>>> import numpy as np
>>> np.set_printoptions(suppress=True, linewidth=200)
>>> def rnd(a):
...     return np.round(a, 1) + 0
... 
>>> M = np.load("dump.npy")
>>> M
array([[5., 4., 0.],
       [4., 5., 0.],
       [0., 0., 5.]])
>>> def softmax(z):
...     e = np.exp(z - z.max(axis=-1, keepdims=True))
...     return e / e.sum(axis=-1, keepdims=True)
... 
>>> rnd(softmax(M).sum(axis=1))
array([1., 1., 1.])
>>> rnd(softmax(10 * M[2]))
array([0., 0., 1.])
>>> S = M @ M.T / np.sqrt(3)
>>> rnd(softmax(S))
array([[0.6, 0.4, 0. ],
       [0.4, 0.6, 0. ],
       [0. , 0. , 1. ]])
>>> rng = np.random.default_rng(7449)
>>> labels = rng.permutation(3)
>>> other = M[:, labels] * rng.choice([-1, 1], 3)
>>> other
array([[-0., -4.,  5.],
       [-0., -5.,  4.],
       [-5., -0.,  0.]])
>>> left, _, Vt = np.linalg.svd(M.T @ other)
>>> labels
array([2, 1, 0])
>>> rnd(left @ Vt)
array([[ 0.,  0.,  1.],
       [ 0., -1.,  0.],
       [-1.,  0.,  0.]])
>>> rnd(np.linalg.lstsq(M, other)[0])
array([[ 0.,  0.,  1.],
       [ 0., -1.,  0.],
       [-1.,  0.,  0.]])
>>> K = np.loadtxt("case11.csv", delimiter=",")
>>> K
array([[3., 3., 3.],
       [3., 3., 3.],
       [3., 3., 3.]])
>>> vals, vecs = np.linalg.eigh(M)
>>> x = np.array([2, -3, -4])
>>> rnd(np.linalg.eigvalsh(M[1:, 1:]))
array([5., 5.])
>>> np.abs(M).sum(axis=1).max(), np.abs(vals).max()
(np.float64(9.0), np.float64(9.0))
>>> rnd(vecs * np.sqrt(vals) @ vecs.T)
array([[2. , 1. , 0. ],
       [1. , 2. , 0. ],
       [0. , 0. , 2.2]])
>>> (np.sign(vecs[:, -1].round(6)) == np.sign(vecs[0, -1].round(6))).astype(int)
array([1, 1, 0])
>>> rnd(x @ M @ x / (x @ x)), rnd(vals[0]), vals[-1]
(np.float64(3.3), np.float64(1.0), np.float64(9.0))
>>> rnd(vecs * np.maximum(vals, 0) @ vecs.T)
array([[5., 4., 0.],
       [4., 5., 0.],
       [0., 0., 5.]])
>>> other = np.array([[1, 0, 1], [2, 2, 0], [2, 0, 0]])
>>> np.vstack([K, other.T]).shape
(6, 3)
>>> np.einsum("ij->j", K)
array([9., 9., 9.])
>>> rnd(np.linalg.eigvals(K))
array([9., 0., 0.])
>>> rnd(np.poly(K))
array([ 1., -9.,  0.,  0.])
>>> np.einsum("ij,ji->", K, K)
np.float64(81.0)
>>> vals, vecs = np.linalg.eigh(K)
>>> rnd(vecs @ np.diag(vals) @ vecs.T)
array([[3., 3., 3.],
       [3., 3., 3.],
       [3., 3., 3.]])
>>> rnd(np.linalg.eigvalsh(K @ K))
array([ 0.,  0., 81.])
>>> np.unique(vals.round(6) + 0, return_counts=True)[1]
array([2, 1])
